% python3 -q
>>> import numpy as np
>>> np.set_printoptions(suppress=True, linewidth=100)
>>> rng = np.random.default_rng(154)
>>> arr = rng.normal(size=(10, 5)) + 5 * np.array([1, 0, 0, 2, 3])
>>> print(arr.round(1) + 0)
[[ 5.9 -0.4  0.2  8.5 15.5]
 [ 4.3 -0.3  0.   9.6 15.8]
 [ 5.6 -0.4 -1.2 11.2 15. ]
 [ 5.5 -1.6 -1.8 10.8 15.1]
 [ 5.1  0.9 -0.7  9.  13.6]
 [ 4.1  0.7  0.5  9.3 17.1]
 [ 5.6  0.9  1.5  9.4 15.1]
 [ 3.7  0.1 -1.2 10.1 15.4]
 [ 5.8  1.3 -0.8 10.  13.6]
 [ 3.7 -0.8  2.5  9.3 15.9]]
>>> z = arr[:, 2] > np.median(arr[:, 2])
>>> u = arr[z].mean(axis=0) - arr[~z].mean(axis=0)
>>> print(((arr - arr.mean(axis=0)) @ u > 0).astype(int))
[1 1 0 0 0 1 1 0 0 1]
>>> print(z.astype(int))
[1 1 0 0 0 1 1 0 0 1]
>>> print((((arr - arr.mean(axis=0)) @ u > 0) == z).mean())
1.0
>>> print(np.argsort(-np.abs(u).round(6), kind="stable"))
[2 4 3 0 1]
>>> cen = (arr - arr.mean(axis=0)) / arr.std(axis=0)
>>> print(np.round(cen.std(axis=0), 1))
[1. 1. 1. 1. 1.]
>>> print(np.argwhere(np.abs(cen) > 2))
[[9 2]]
>>> c = np.linalg.lstsq(np.delete(cen, 4, axis=1), cen[:, 4])[0]
>>> print(round(float(1 - np.var(cen[:, 4] - np.delete(cen, 4, axis=1) @ c)), 1))
0.5
>>> print(c.round(1) + 0)
[-0.4 -0.3  0.3  0. ]
>>> print(np.linalg.cond(arr) > 100)
False
>>> print(np.argsort(-np.linalg.norm(arr, axis=0).round(6), kind="stable")[:3])
[4 3 0]
>>> print(np.round(np.linalg.norm(arr, 2) / np.linalg.norm(arr), 1))
1.0
>>> print([round(float(x), 1) for x in np.linalg.svd(arr, compute_uv=False)[:3]])
[59.2, 4.8, 3.1]
>>> print(np.linalg.matrix_rank(arr, rtol=0.1))
1
